In [1]: import numpy as np

In [2]: np.set_printoptions(suppress=True, linewidth=140)

In [3]: def rd(a):
   ...:     return np.round(a, 2) + 0
   ...: 

In [4]: arr = np.load("mat.npy")

In [5]: rd(arr)
Out[5]: 
array([[ -0.61,   1.25,  15.92,   6.9 ,  20.81, -14.93,  14.89,  13.57],
       [  0.11,   1.87,  14.65,   6.24,  17.87, -13.19,  13.09,  12.16],
       [  0.41,   2.13,  14.06,   5.93,  16.56, -12.41,  12.28,  11.52],
       [  0.67,   2.35,  13.48,   5.63,  15.32, -11.67,  11.5 ,  10.9 ],
       [  1.12,   2.71,  12.4 ,   5.08,  13.1 , -10.34,  10.08,   9.78],
       [  1.87,   3.23,   9.66,   3.72,   8.09,  -7.3 ,   6.74,   7.12],
       [  2.01,   3.28,   8.68,   3.24,   6.53,  -6.32,   5.65,   6.23],
       [  2.07,   3.18,   7.05,   2.48,   4.26,  -4.85,   3.98,   4.84],
       [  1.99,   2.99,   5.95,   1.98,   2.94,  -3.96,   2.95,   3.96],
       [  1.77,   2.6 ,   4.61,   1.4 ,   1.62,  -2.98,   1.85,   2.96],
       [  1.76,   2.6 ,   4.61,   1.4 ,   1.62,  -2.98,   1.85,   2.96],
       [  1.51,   2.22,   3.65,   1.01,   0.87,  -2.35,   1.17,   2.29],
       [  0.95,   1.43,   2.13,   0.46,   0.08,  -1.43,   0.32,   1.3 ],
       [  0.86,   1.31,   1.93,   0.4 ,   0.02,  -1.32,   0.24,   1.18],
       [  0.14,   0.25,   0.35,   0.02,  -0.09,  -0.31,  -0.07,   0.23],
       [  0.  ,  -0.01,  -0.01,   0.  ,   0.  ,   0.01,   0.  ,  -0.01],
       [ -0.07,  -0.2 ,  -0.32,   0.03,   0.13,   0.39,   0.17,  -0.23],
       [  0.24,  -0.17,  -0.73,   0.34,   0.37,   1.55,   0.86,  -0.73],
       [  0.29,  -0.14,  -0.74,   0.37,   0.38,   1.65,   0.91,  -0.76],
       [  0.53,   0.02,  -0.75,   0.51,   0.37,   2.04,   1.15,  -0.89],
       [  0.57,   0.05,  -0.75,   0.54,   0.37,   2.12,   1.19,  -0.91],
       [  2.53,   1.68,  -0.39,   1.44,  -0.26,   4.49,   2.4 ,  -1.59],
       [  6.81,   5.6 ,   0.79,   2.96,  -2.7 ,   8.72,   3.85,  -2.75],
       [  9.2 ,   7.84,   1.46,   3.69,  -4.32,  10.94,   4.39,  -3.38],
       [  9.84,   8.44,   1.64,   3.88,  -4.78,  11.53,   4.51,  -3.55],
       [ 10.9 ,   9.46,   1.94,   4.19,  -5.55,  12.5 ,   4.7 ,  -3.83],
       [ 11.14,   9.68,   2.01,   4.26,  -5.73,  12.72,   4.74,  -3.9 ],
       [ 13.71,  12.14,   2.73,   4.97,  -7.69,  15.05,   5.11,  -4.58],
       [ 17.07,  15.36,   3.65,   5.85, -10.37,  18.06,   5.48,  -5.5 ],
       [ 22.68,  20.78,   5.14,   7.23, -15.1 ,  23.06,   5.87,  -7.06],
       [ 23.64,  21.71,   5.39,   7.45, -15.92,  23.9 ,   5.92,  -7.33],
       [ 25.11,  23.13,   5.77,   7.79, -17.21,  25.21,   5.97,  -7.74]])

In [6]: rd(np.trace(np.linalg.pinv(arr) @ arr))
Out[6]: np.float64(3.0)

In [7]: np.unique(arr.round(6), axis=0).shape
Out[7]: (32, 8)

In [8]: np.allclose(arr[:-1].T @ np.linalg.lstsq(arr[:-1].T, arr[-1])[0], arr[-1])
Out[8]: True

In [9]: d = np.linalg.norm(arr[:, None] - arr[None], axis=-1)

In [10]: np.unravel_index(d.round(6).argmax(), d.shape)
Out[10]: (np.int64(0), np.int64(31))

In [11]: rd(d[:5, :5])
Out[11]: 
array([[ 0.  ,  4.45,  6.45,  8.36, 11.78],
       [ 4.45,  0.  ,  1.99,  3.9 ,  7.33],
       [ 6.45,  1.99,  0.  ,  1.91,  5.34],
       [ 8.36,  3.9 ,  1.91,  0.  ,  3.43],
       [11.78,  7.33,  5.34,  3.43,  0.  ]])

In [12]: np.linalg.matrix_rank(d ** 2)
Out[12]: np.int64(5)

In [13]: d.shape
Out[13]: (32, 32)

In [14]: rd(arr[15] @ arr[7])
Out[14]: np.float64(-0.15)

In [15]: rd(np.linalg.norm(arr, 1)), rd(np.linalg.norm(arr, np.inf))
Out[15]: (np.float64(270.28), np.float64(117.93))

In [16]: mat = np.abs(np.array([[0, 0, -5, 1, -2, 1, -2],
    ...:     [5, 4, 3, 1, -5, 5, 1],
    ...:     [2, -5, 5, -5, -3, 1, 5],
    ...:     [-5, -5, 2, -3, 3, 0, -3],
    ...:     [4, -5, -3, 0, -3, 1, -4],
    ...:     [-3, 0, 2, -3, 0, 0, -3],
    ...:     [-2, -3, 2, 2, -3, 3, -2]])) + np.eye(7)

In [17]: mat = mat / mat.sum(axis=1, keepdims=True)

In [18]: rd(mat)
Out[18]: 
array([[0.08, 0.  , 0.42, 0.08, 0.17, 0.08, 0.17],
       [0.2 , 0.2 , 0.12, 0.04, 0.2 , 0.2 , 0.04],
       [0.07, 0.19, 0.22, 0.19, 0.11, 0.04, 0.19],
       [0.23, 0.23, 0.09, 0.18, 0.14, 0.  , 0.14],
       [0.19, 0.24, 0.14, 0.  , 0.19, 0.05, 0.19],
       [0.25, 0.  , 0.17, 0.25, 0.  , 0.08, 0.25],
       [0.11, 0.17, 0.11, 0.11, 0.17, 0.17, 0.17]])

In [19]: f, v = mat[0], mat[4]

In [20]: rd(f @ v)
Out[20]: np.float64(0.14)

In [21]: p = (f @ v) / (f @ f) * f

In [22]: rd(np.outer(f, v))
Out[22]: 
array([[0.02, 0.02, 0.01, 0.  , 0.02, 0.  , 0.02],
       [0.  , 0.  , 0.  , 0.  , 0.  , 0.  , 0.  ],
       [0.08, 0.1 , 0.06, 0.  , 0.08, 0.02, 0.08],
       [0.02, 0.02, 0.01, 0.  , 0.02, 0.  , 0.02],
       [0.03, 0.04, 0.02, 0.  , 0.03, 0.01, 0.03],
       [0.02, 0.02, 0.01, 0.  , 0.02, 0.  , 0.02],
       [0.03, 0.04, 0.02, 0.  , 0.03, 0.01, 0.03]])

In [23]: np.linalg.matrix_rank(np.outer(f, v))
Out[23]: np.int64(1)

In [24]: rd(p)
Out[24]: array([0.05, 0.  , 0.24, 0.05, 0.1 , 0.05, 0.1 ])

In [25]: rd(np.linalg.norm(f + v) ** 2 + np.linalg.norm(f - v) ** 2)
Out[25]: np.float64(0.88)

In [26]: cov = np.cov(arr, rowvar=False)

In [27]: cov.shape
Out[27]: (8, 8)

In [28]: rd(arr.std(axis=0))
Out[28]: array([ 7.45,  6.53,  4.93,  2.51,  9.04, 10.81,  4.  ,  5.79])

In [29]: rd(np.median(arr, axis=0))
Out[29]: array([ 1.77,  2.6 ,  3.19,  3.1 ,  0.25,  0.2 ,  4.18, -0.12])

In [30]: rd(np.corrcoef(arr[:, 2], arr[:, 0])[0, 1])
Out[30]: np.float64(-0.09)

In [31]: np.argsort(-arr.std(axis=0).round(6), kind="stable")
Out[31]: array([5, 4, 0, 1, 7, 2, 6, 3])

In [32]: np.argwhere(np.triu(np.abs(np.corrcoef(arr.T)) > 0.8, 1))
Out[32]: 
array([[0, 1],
       [0, 5],
       [1, 5],
       [2, 6],
       [3, 6],
       [4, 5],
       [4, 7],
       [5, 7]])

In [33]: cov = mat.T @ mat

In [34]: (mat @ mat.T).shape
Out[34]: (7, 7)

In [35]: np.allclose(cov, cov.T)
Out[35]: True

In [36]: np.linalg.matrix_rank(cov)
Out[36]: np.int64(7)

In [37]: rd(np.linalg.eigvalsh(cov)[::-1])
Out[37]: array([1.04, 0.13, 0.09, 0.04, 0.02, 0.01, 0.  ])

In [38]: rd(cov)
Out[38]: 
array([[0.22, 0.17, 0.18, 0.14, 0.15, 0.1 , 0.18],
       [0.17, 0.21, 0.14, 0.1 , 0.16, 0.09, 0.15],
       [0.18, 0.14, 0.31, 0.15, 0.18, 0.11, 0.22],
       [0.14, 0.1 , 0.15, 0.15, 0.09, 0.06, 0.16],
       [0.15, 0.16, 0.18, 0.09, 0.16, 0.09, 0.14],
       [0.1 , 0.09, 0.11, 0.06, 0.09, 0.09, 0.09],
       [0.18, 0.15, 0.22, 0.16, 0.14, 0.09, 0.21]])

In [39]: K = np.load("arr.npy")

In [40]: K
Out[40]: 
array([[ 1, -2,  4, -8],
       [ 1, -1,  1, -1],
       [ 1,  0,  0,  0]])

In [41]: f, v = K[1], K[2]

In [42]: f @ v
Out[42]: np.int64(1)

In [43]: p = (f @ v) / (f @ f) * f

In [44]: rd(np.linalg.norm(f + v) ** 2 + np.linalg.norm(f - v) ** 2)
Out[44]: np.float64(10.0)

In [45]: (v - p) @ f
Out[45]: np.float64(0.0)

In [46]: np.linalg.matrix_rank(np.outer(f, v))
Out[46]: np.int64(1)

In [47]: p
Out[47]: array([ 0.25, -0.25,  0.25, -0.25])

In [48]: other = K[0, 0] * K[1:] - np.outer(K[1:, 0], K[0])

In [49]: other
Out[49]: 
array([[ 0,  1, -3,  7],
       [ 0,  2, -4,  8]])

In [50]: np.linalg.matrix_rank(other), np.linalg.matrix_rank(K)
Out[50]: (np.int64(2), np.int64(3))

In [51]: np.flatnonzero(~other.round(6).any(axis=1))
Out[51]: array([], dtype=int64)

In [52]: vec = np.array([3, 6, 7, -1, -4, -6, -9])

In [53]: rhs = mat @ vec

In [54]: rd(rhs)
Out[54]: array([ 0.42,  0.24,  0.37,  0.73,  0.24, -1.08, -1.17])

In [55]: rd(np.linalg.solve(mat, rhs))
Out[55]: array([ 3.,  6.,  7., -1., -4., -6., -9.])

In [56]: rd(np.linalg.solve(mat, mat[:, 6]))
Out[56]: array([0., 0., 0., 0., 0., 0., 1.])

In [57]: rd(np.linalg.solve(mat, 5 * rhs))
Out[57]: array([ 15.,  30.,  35.,  -5., -20., -30., -45.])

In [58]: rd(np.linalg.solve(mat.T, mat[3]))
Out[58]: array([0., 0., 0., 1., 0., 0., 0.])

In [59]: A = np.loadtxt("case18.csv", delimiter=",")

In [60]: A
Out[60]: 
array([[5., 1., 1., 1., 1.],
       [1., 5., 1., 1., 1.],
       [1., 1., 5., 1., 1.],
       [1., 1., 1., 5., 1.],
       [1., 1., 1., 1., 5.]])

In [61]: rng = np.random.default_rng(180)

In [62]: z = rng.permutation(5)

In [63]: other = A[:, z] * rng.choice([-1, 1], 5)

In [64]: other
Out[64]: 
array([[ 1., -1., -5., -1.,  1.],
       [ 1., -5., -1., -1.,  1.],
       [ 1., -1., -1., -1.,  5.],
       [ 1., -1., -1., -5.,  1.],
       [ 5., -1., -1., -1.,  1.]])

In [65]: U, _, vt = np.linalg.svd(A.T @ other)

In [66]: rd(np.linalg.lstsq(A, other)[0])
Out[66]: 
array([[ 0.,  0., -1.,  0.,  0.],
       [ 0., -1.,  0.,  0.,  0.],
       [ 0.,  0.,  0.,  0.,  1.],
       [ 0.,  0.,  0., -1.,  0.],
       [ 1.,  0.,  0.,  0.,  0.]])

In [67]: rd(U @ vt)
Out[67]: 
array([[ 0.,  0., -1.,  0.,  0.],
       [ 0., -1.,  0.,  0.,  0.],
       [ 0.,  0.,  0.,  0.,  1.],
       [ 0.,  0.,  0., -1.,  0.],
       [ 1.,  0.,  0.,  0.,  0.]])

In [68]: vec = np.ones(5)

In [69]: for _ in range(7):
    ...:     vec = A @ vec
    ...:     vec /= np.linalg.norm(vec)
    ...:     print(round(vec @ A @ vec, 2))
    ...: 
9.0
9.0
9.0
9.0
9.0
9.0
9.0

In [70]: rd(vec)
Out[70]: array([0.45, 0.45, 0.45, 0.45, 0.45])

In [71]: L = np.linalg.cholesky(A)

In [72]: rd(L @ L.T)
Out[72]: 
array([[5., 1., 1., 1., 1.],
       [1., 5., 1., 1., 1.],
       [1., 1., 5., 1., 1.],
       [1., 1., 1., 5., 1.],
       [1., 1., 1., 1., 5.]])

In [73]: A / np.sqrt(np.outer(np.diag(A), np.diag(A)))
Out[73]: 
array([[1. , 0.2, 0.2, 0.2, 0.2],
       [0.2, 1. , 0.2, 0.2, 0.2],
       [0.2, 0.2, 1. , 0.2, 0.2],
       [0.2, 0.2, 0.2, 1. , 0.2],
       [0.2, 0.2, 0.2, 0.2, 1. ]])

In [74]: rd(L)
Out[74]: 
array([[2.24, 0.  , 0.  , 0.  , 0.  ],
       [0.45, 2.19, 0.  , 0.  , 0.  ],
       [0.45, 0.37, 2.16, 0.  , 0.  ],
       [0.45, 0.37, 0.31, 2.14, 0.  ],
       [0.45, 0.37, 0.31, 0.27, 2.12]])

In [75]: F = np.load("a.npy")

In [76]: F
Out[76]: 
array([[1.  , 0.5 , 0.25, 0.12, 0.06, 0.03, 0.02, 0.01, 0.  ],
       [0.5 , 1.  , 0.5 , 0.25, 0.12, 0.06, 0.03, 0.02, 0.01],
       [0.25, 0.5 , 1.  , 0.5 , 0.25, 0.12, 0.06, 0.03, 0.02],
       [0.12, 0.25, 0.5 , 1.  , 0.5 , 0.25, 0.12, 0.06, 0.03],
       [0.06, 0.12, 0.25, 0.5 , 1.  , 0.5 , 0.25, 0.12, 0.06],
       [0.03, 0.06, 0.12, 0.25, 0.5 , 1.  , 0.5 , 0.25, 0.12],
       [0.02, 0.03, 0.06, 0.12, 0.25, 0.5 , 1.  , 0.5 , 0.25],
       [0.01, 0.02, 0.03, 0.06, 0.12, 0.25, 0.5 , 1.  , 0.5 ],
       [0.  , 0.01, 0.02, 0.03, 0.06, 0.12, 0.25, 0.5 , 1.  ]])

In [77]: T = np.stack([F, -2 * F, F[::-1]])

In [78]: rd(np.linalg.norm(T, axis=(1, 2)))
Out[78]: array([3.75, 7.51, 3.75])

In [79]: T.shape
Out[79]: (3, 9, 9)

In [80]: (T @ F.T).shape
Out[80]: (3, 9, 9)

In [81]: np.linalg.matrix_rank(T.reshape(3, -1))
Out[81]: np.int64(2)

In [82]: T.sum(axis=0)
Out[82]: 
array([[-1.  , -0.49, -0.23, -0.09,  0.  ,  0.09,  0.23,  0.49,  1.  ],
       [-0.49, -0.98, -0.47, -0.19,  0.  ,  0.19,  0.47,  0.98,  0.49],
       [-0.23, -0.47, -0.94, -0.38,  0.  ,  0.38,  0.94,  0.47,  0.23],
       [-0.09, -0.19, -0.38, -0.75,  0.  ,  0.75,  0.38,  0.19,  0.09],
       [ 0.  ,  0.  ,  0.  ,  0.  ,  0.  ,  0.  ,  0.  ,  0.  ,  0.  ],
       [ 0.09,  0.19,  0.38,  0.75,  0.  , -0.75, -0.38, -0.19, -0.09],
       [ 0.23,  0.47,  0.94,  0.38,  0.  , -0.38, -0.94, -0.47, -0.23],
       [ 0.49,  0.98,  0.47,  0.19,  0.  , -0.19, -0.47, -0.98, -0.49],
       [ 1.  ,  0.49,  0.23,  0.09,  0.  , -0.09, -0.23, -0.49, -1.  ]])

In [83]: rd(np.linalg.det(T))
Out[83]: array([  0.1 , -51.23,   0.1 ])

In [84]: np.linalg.matrix_rank(T)
Out[84]: array([9, 9, 9])

In [85]: C = np.array([[-0.5, 0.4, -2.1, -1.2], [0.0, 1.2, 1.1, -0.5]])

In [86]: W0 = np.array([[0, -2],
    ...:     [0, -1],
    ...:     [2, 1],
    ...:     [-2, -1],
    ...:     [-1, 0],
    ...:     [2, 1],
    ...:     [-1, -1],
    ...:     [0, 1],
    ...:     [0, 0],
    ...:     [-1, 1],
    ...:     [-2, -1],
    ...:     [-1, -2],
    ...:     [-2, 2],
    ...:     [1, 0],
    ...:     [1, -1],
    ...:     [0, 0],
    ...:     [1, 1],
    ...:     [-1, -2],
    ...:     [-2, 0],
    ...:     [2, 0],
    ...:     [2, 1],
    ...:     [2, -2],
    ...:     [-2, 2],
    ...:     [2, -1],
    ...:     [0, 0]]) @ C + 0.05 * rng.normal(size=(25, 4))

In [87]: rd(W0)
Out[87]: 
array([[ 0.02, -2.3 , -2.27,  1.03],
       [ 0.09, -1.26, -1.06,  0.52],
       [-0.95,  1.94, -3.16, -2.95],
       [ 1.13, -2.03,  3.07,  2.85],
       [ 0.51, -0.36,  2.17,  1.14],
       [-0.9 ,  2.11, -3.11, -2.86],
       [ 0.51, -1.57,  1.02,  1.74],
       [ 0.01,  1.28,  1.05, -0.43],
       [ 0.05,  0.  , -0.03, -0.07],
       [ 0.44,  0.8 ,  3.17,  0.72],
       [ 1.03, -2.08,  3.04,  2.8 ],
       [ 0.42, -2.74, -0.05,  2.18],
       [ 0.98,  1.58,  6.37,  1.45],
       [-0.41,  0.38, -2.14, -1.22],
       [-0.51, -0.73, -3.21, -0.76],
       [-0.01,  0.01,  0.13,  0.07],
       [-0.52,  1.66, -0.94, -1.66],
       [ 0.5 , -2.74, -0.15,  2.22],
       [ 1.05, -0.8 ,  4.15,  2.44],
       [-0.95,  0.79, -4.28, -2.38],
       [-1.05,  1.98, -3.17, -2.89],
       [-1.02, -1.55, -6.45, -1.38],
       [ 1.  ,  1.63,  6.43,  1.35],
       [-0.97, -0.37, -5.32, -1.81],
       [ 0.  ,  0.08, -0.02,  0.09]])

In [88]: other = np.c_[W0[:, :3] @ np.array([[0, 2, 2], [0, 1, 0], [1, 2, 0]]), np.array([3, 2, -2, 2, 2, 0, 0, 2, -2, -1, -1, -1, -1, -2, -2, 1, 2, 1, 0, 2, -3, 0, 2, 1, -1])]

In [89]: rd(other)
Out[89]: 
array([[ -2.27,  -6.79,   0.05,   3.  ],
       [ -1.06,  -3.19,   0.19,   2.  ],
       [ -3.16,  -6.26,  -1.89,  -2.  ],
       [  3.07,   6.37,   2.27,   2.  ],
       [  2.17,   5.  ,   1.01,   2.  ],
       [ -3.11,  -5.91,  -1.8 ,   0.  ],
       [  1.02,   1.49,   1.02,   0.  ],
       [  1.05,   3.4 ,   0.03,   2.  ],
       [ -0.03,   0.03,   0.11,  -2.  ],
       [  3.17,   8.02,   0.88,  -1.  ],
       [  3.04,   6.06,   2.05,  -1.  ],
       [ -0.05,  -1.99,   0.84,  -1.  ],
       [  6.37,  16.28,   1.96,  -1.  ],
       [ -2.14,  -4.72,  -0.81,  -2.  ],
       [ -3.21,  -8.16,  -1.01,  -2.  ],
       [  0.13,   0.23,  -0.03,   1.  ],
       [ -0.94,  -1.26,  -1.04,   2.  ],
       [ -0.15,  -2.04,   1.01,   1.  ],
       [  4.15,   9.62,   2.11,   0.  ],
       [ -4.28,  -9.65,  -1.89,   2.  ],
       [ -3.17,  -6.46,  -2.1 ,  -3.  ],
       [ -6.45, -16.49,  -2.04,   0.  ],
       [  6.43,  16.49,   2.  ,   2.  ],
       [ -5.32, -12.96,  -1.94,   1.  ],
       [ -0.02,   0.04,   0.  ,  -1.  ]])

In [90]: rd(np.linalg.norm(other - W0 @ np.linalg.lstsq(W0, other)[0], axis=0))
Out[90]: array([0. , 0. , 0. , 7.5])

In [91]: rd(np.linalg.norm(np.linalg.qr(W0)[0].T @ other, axis=0) ** 2 / ((other ** 2).sum(axis=0) + 1e-12))
Out[91]: array([1. , 1. , 1. , 0.2])

In [92]: np.linalg.matrix_rank(np.c_[W0, other])
Out[92]: np.int64(5)

In [93]: np.linalg.matrix_rank(other)
Out[93]: np.int64(4)
